$ python3 -q
>>> import numpy as np
>>> np.set_printoptions(precision=1, suppress=True, linewidth=160)
>>> other = np.array([[-3, -3, 5, -5, 0, 4, -5, 0, 0, -5, 4, -4],
...     [5, -4, -1, 0, -3, 3, -3, 1, -4, 1, 3, -4],
...     [-4, 3, -3, -5, -3, -3, -4, -3, -2, 2, -3, 4],
...     [-1, -3, 2, 0, -1, 1, 1, -5, 5, 4, -4, -2],
...     [3, -5, -3, 5, 5, -3, -4, -3, -4, -4, 0, 3],
...     [-4, -4, -4, -2, 2, 0, 5, 3, 5, 1, -1, -2],
...     [-1, -1, 0, 2, -3, 3, 4, -1, 5, -3, -5, 5],
...     [1, 3, 4, 4, 2, 3, 1, -4, 3, 3, -1, 1],
...     [-5, 5, 4, -1, 4, -3, 1, 5, 0, 3, -2, -4],
...     [1, 5, -1, 4, -5, -4, -1, -1, -4, -2, -2, 5],
...     [1, -4, 3, 4, -1, 3, -5, -2, 1, 1, 0, 5],
...     [-5, 5, -5, 0, -1, -3, -4, 0, 2, -4, -1, -2]])
>>> other[-1] = other[0]
>>> m1 = other + 0.1 * np.eye(12)
>>> m1
array([[-2.9, -3. ,  5. , -5. ,  0. ,  4. , -5. ,  0. ,  0. , -5. ,  4. , -4. ],
       [ 5. , -3.9, -1. ,  0. , -3. ,  3. , -3. ,  1. , -4. ,  1. ,  3. , -4. ],
       [-4. ,  3. , -2.9, -5. , -3. , -3. , -4. , -3. , -2. ,  2. , -3. ,  4. ],
       [-1. , -3. ,  2. ,  0.1, -1. ,  1. ,  1. , -5. ,  5. ,  4. , -4. , -2. ],
       [ 3. , -5. , -3. ,  5. ,  5.1, -3. , -4. , -3. , -4. , -4. ,  0. ,  3. ],
       [-4. , -4. , -4. , -2. ,  2. ,  0.1,  5. ,  3. ,  5. ,  1. , -1. , -2. ],
       [-1. , -1. ,  0. ,  2. , -3. ,  3. ,  4.1, -1. ,  5. , -3. , -5. ,  5. ],
       [ 1. ,  3. ,  4. ,  4. ,  2. ,  3. ,  1. , -3.9,  3. ,  3. , -1. ,  1. ],
       [-5. ,  5. ,  4. , -1. ,  4. , -3. ,  1. ,  5. ,  0.1,  3. , -2. , -4. ],
       [ 1. ,  5. , -1. ,  4. , -5. , -4. , -1. , -1. , -4. , -1.9, -2. ,  5. ],
       [ 1. , -4. ,  3. ,  4. , -1. ,  3. , -5. , -2. ,  1. ,  1. ,  0.1,  5. ],
       [-3. , -3. ,  5. , -5. ,  0. ,  4. , -5. ,  0. ,  0. , -5. ,  4. , -3.9]])
>>> other = np.linalg.invert(m1)
Traceback (most recent call last):
  File "<python-input-6>", line 1, in <module>
    other = np.linalg.invert(m1)
            ^^^^^^^^^^^^^^^^
AttributeError: module 'numpy.linalg' has no attribute 'invert'
>>> other = np.linalg.inv(m1)
>>> np.round(np.linalg.inv(other), 1) + 0
array([[-2.9, -3. ,  5. , -5. ,  0. ,  4. , -5. ,  0. ,  0. , -5. ,  4. , -4. ],
       [ 5. , -3.9, -1. ,  0. , -3. ,  3. , -3. ,  1. , -4. ,  1. ,  3. , -4. ],
       [-4. ,  3. , -2.9, -5. , -3. , -3. , -4. , -3. , -2. ,  2. , -3. ,  4. ],
       [-1. , -3. ,  2. ,  0.1, -1. ,  1. ,  1. , -5. ,  5. ,  4. , -4. , -2. ],
       [ 3. , -5. , -3. ,  5. ,  5.1, -3. , -4. , -3. , -4. , -4. ,  0. ,  3. ],
       [-4. , -4. , -4. , -2. ,  2. ,  0.1,  5. ,  3. ,  5. ,  1. , -1. , -2. ],
       [-1. , -1. ,  0. ,  2. , -3. ,  3. ,  4.1, -1. ,  5. , -3. , -5. ,  5. ],
       [ 1. ,  3. ,  4. ,  4. ,  2. ,  3. ,  1. , -3.9,  3. ,  3. , -1. ,  1. ],
       [-5. ,  5. ,  4. , -1. ,  4. , -3. ,  1. ,  5. ,  0.1,  3. , -2. , -4. ],
       [ 1. ,  5. , -1. ,  4. , -5. , -4. , -1. , -1. , -4. , -1.9, -2. ,  5. ],
       [ 1. , -4. ,  3. ,  4. , -1. ,  3. , -5. , -2. ,  1. ,  1. ,  0.1,  5. ],
       [-3. , -3. ,  5. , -5. ,  0. ,  4. , -5. ,  0. ,  0. , -5. ,  4. , -3.9]])
>>> round(np.linalg.cond(m1), 1)
np.float64(593.8)
>>> np.allclose(other, m1.T)
False
>>> (np.abs(other) > 1e-9).astype(int)
array([[1, 1, 1, 1, 1, 1, 1, 1, 1, 1, 1, 1],
       [1, 1, 1, 1, 1, 1, 1, 1, 1, 1, 1, 1],
       [1, 1, 1, 1, 1, 1, 1, 1, 1, 1, 1, 1],
       [1, 1, 1, 1, 1, 1, 1, 1, 1, 1, 1, 1],
       [1, 1, 1, 1, 1, 1, 1, 1, 1, 1, 1, 1],
       [1, 1, 1, 1, 1, 1, 1, 1, 1, 1, 1, 1],
       [1, 1, 1, 1, 1, 1, 1, 1, 1, 1, 1, 1],
       [1, 1, 1, 1, 1, 1, 1, 1, 1, 1, 1, 1],
       [1, 1, 1, 1, 1, 1, 1, 1, 1, 1, 1, 1],
       [1, 1, 1, 1, 1, 1, 1, 1, 1, 1, 1, 1],
       [1, 1, 1, 1, 1, 1, 1, 1, 1, 1, 1, 1],
       [1, 1, 1, 1, 1, 1, 1, 1, 1, 1, 1, 1]])
>>> rng = np.random.default_rng(123)
>>> z = rng.permutation(12)
>>> other = m1[:, z] * rng.choice([-1, 1], 12)
>>> other
array([[-5. , -0. , -2.9,  4. ,  0. ,  0. ,  4. , -3. , -4. ,  5. ,  5. , -5. ],
       [ 1. ,  4. ,  5. ,  3. ,  1. , -3. ,  4. , -3.9, -3. ,  3. , -0. ,  1. ],
       [ 2.9,  2. , -4. , -3. , -3. , -3. , -4. ,  3. ,  3. ,  4. ,  5. ,  2. ],
       [-2. , -5. , -1. , -4. , -5. , -1. ,  2. , -3. , -1. , -1. , -0.1,  4. ],
       [ 3. ,  4. ,  3. ,  0. , -3. ,  5.1, -3. , -5. ,  3. ,  4. , -5. , -4. ],
       [ 4. , -5. , -4. , -1. ,  3. ,  2. ,  2. , -4. , -0.1, -5. ,  2. ,  1. ],
       [-0. , -5. , -1. , -5. , -1. , -3. , -5. , -1. , -3. , -4.1, -2. , -3. ],
       [-4. , -3. ,  1. , -1. , -3.9,  2. , -1. ,  3. , -3. , -1. , -4. ,  3. ],
       [-4. , -0.1, -5. , -2. ,  5. ,  4. ,  4. ,  5. ,  3. , -1. ,  1. ,  3. ],
       [ 1. ,  4. ,  1. , -2. , -1. , -5. , -5. ,  5. ,  4. ,  1. , -4. , -1.9],
       [-3. , -1. ,  1. ,  0.1, -2. , -1. , -5. , -4. , -3. ,  5. , -4. ,  1. ],
       [-5. , -0. , -3. ,  4. ,  0. ,  0. ,  3.9, -3. , -4. ,  5. ,  5. , -5. ]])
>>> U, _, Vt = np.linalg.svd(m1.T @ other)
>>> z
array([ 2,  8,  0, 10,  7,  4, 11,  1,  5,  6,  3,  9])
>>> np.round(np.linalg.lstsq(m1, other)[0], 1) + 0
array([[ 0.,  0.,  1.,  0.,  0.,  0.,  0.,  0.,  0.,  0.,  0.,  0.],
       [ 0.,  0.,  0.,  0.,  0.,  0.,  0.,  1.,  0.,  0.,  0.,  0.],
       [-1.,  0.,  0.,  0.,  0.,  0.,  0.,  0.,  0.,  0.,  0.,  0.],
       [ 0.,  0.,  0.,  0.,  0.,  0.,  0.,  0.,  0.,  0., -1.,  0.],
       [ 0.,  0.,  0.,  0.,  0.,  1.,  0.,  0.,  0.,  0.,  0.,  0.],
       [ 0.,  0.,  0.,  0.,  0.,  0.,  0.,  0., -1.,  0.,  0.,  0.],
       [ 0.,  0.,  0.,  0.,  0.,  0.,  0.,  0.,  0., -1.,  0.,  0.],
       [ 0.,  0.,  0.,  0.,  1.,  0.,  0.,  0.,  0.,  0.,  0.,  0.],
       [ 0., -1.,  0.,  0.,  0.,  0.,  0.,  0.,  0.,  0.,  0.,  0.],
       [ 0.,  0.,  0.,  0.,  0.,  0.,  0.,  0.,  0.,  0.,  0.,  1.],
       [ 0.,  0.,  0.,  1.,  0.,  0.,  0.,  0.,  0.,  0.,  0.,  0.],
       [ 0.,  0.,  0.,  0.,  0.,  0., -1.,  0.,  0.,  0.,  0.,  0.]])
